% python3 -q
>>> import numpy as np
>>> np.set_printoptions(suppress=True, linewidth=100)
>>> tidy = lambda a: np.round(a, 2) + 0
>>> K = np.load("run7.npy")
>>> tidy(K)
array([[-0.59,  0.1 ,  0.3 , -0.74],
       [ 0.16, -0.09,  0.95,  0.25],
       [ 0.74, -0.25,  0.02, -0.62],
       [-0.27, -0.96, -0.06,  0.06]])
>>> # keeps lengths
>>> f, r1 = K[2], K[0]
>>> tidy(f @ r1)
np.float64(0.0)
>>> p = (f @ r1) / (f @ f) * f
>>> tidy(p)
array([0., 0., 0., 0.])
>>> tidy(r1 - p)
array([-0.59,  0.1 ,  0.3 , -0.74])
>>> tidy(np.linalg.norm(f + r1) ** 2 + np.linalg.norm(f - r1) ** 2)
np.float64(4.0)
>>> x0 = np.array([-1, 3, -2, -1])
>>> 4 - np.linalg.matrix_rank(K - np.eye(4), tol=1e-8)
np.int64(1)
>>> tidy(np.linalg.inv(K))
array([[-0.59,  0.16,  0.74, -0.27],
       [ 0.1 , -0.09, -0.25, -0.96],
       [ 0.3 ,  0.95,  0.02, -0.06],
       [-0.74,  0.25, -0.62,  0.06]])
>>> [p for p in range(1, 25) if np.allclose(np.linalg.matrix_power(K, p), np.eye(4))]
[]
>>> tidy(np.sort(np.abs(np.degrees(np.angle(np.linalg.eigvals(K))))))
array([  0.  , 107.64, 107.64, 180.  ])
>>> tidy(np.linalg.det(K))
np.float64(-1.0)
>>> tidy(K.T @ (K @ x0))
array([-1.,  3., -2., -1.])
>>> tidy(np.linalg.norm(x0)), tidy(np.linalg.norm(K @ x0))
(np.float64(3.87), np.float64(3.87))
